>>> import numpy as np
>>> np.set_printoptions(precision=3, suppress=True, linewidth=120, sign=" ")
>>> W0 = np.load("case5.npy")
>>> W0
array([[-1,  1,  1,  2, -1,  3, -3, -2, -3],
       [-2,  3, -1, -2, -3,  3, -1,  1, -2],
       [-2, -3,  3, -1, -3,  0, -2, -2,  3],
       [ 1, -2,  2,  4,  2,  0, -2, -3, -1]])
>>> np.unravel_index(np.abs(W0).argmax(), W0.shape)
(np.int64(3), np.int64(3))
>>> np.abs(W0).max()
np.int64(4)
>>> W0.shape
(4, 9)
>>> np.round(np.linalg.svd(W0, compute_uv=False), 3) + 0
array([ 8.294,  7.696,  6.708,  0.   ])
>>> W0 - W0[0]
array([[ 0,  0,  0,  0,  0,  0,  0,  0,  0],
       [-1,  2, -2, -4, -2,  0,  2,  3,  1],
       [-1, -4,  2, -3, -2, -3,  1,  0,  6],
       [ 2, -3,  1,  2,  3, -3,  1, -1,  2]])
>>> np.count_nonzero(W0)
np.int64(34)
>>> np.linalg.matrix_rank(W0)
np.int64(3)
>>> W0[4]
Traceback (most recent call last):
  File "<python-input-11>", line 1, in <module>
    W0[4]
    ~~^^^
IndexError: index 4 is out of bounds for axis 0 with size 4
>>> np.linalg.rank(W0)
Traceback (most recent call last):
  File "<python-input-12>", line 1, in <module>
    np.linalg.rank(W0)
    ^^^^^^^^^^^^^^
AttributeError: module 'numpy.linalg' has no attribute 'rank'
>>> np.diff(W0, axis=0)
array([[-1,  2, -2, -4, -2,  0,  2,  3,  1],
       [ 0, -6,  4,  1,  0, -3, -1, -3,  5],
       [ 3,  1, -1,  5,  5,  0,  0, -1, -4]])
>>> W0.mean(axis=0)
array([-1.  , -0.25,  1.25,  0.75, -1.25,  1.5 , -2.  , -1.5 , -0.75])
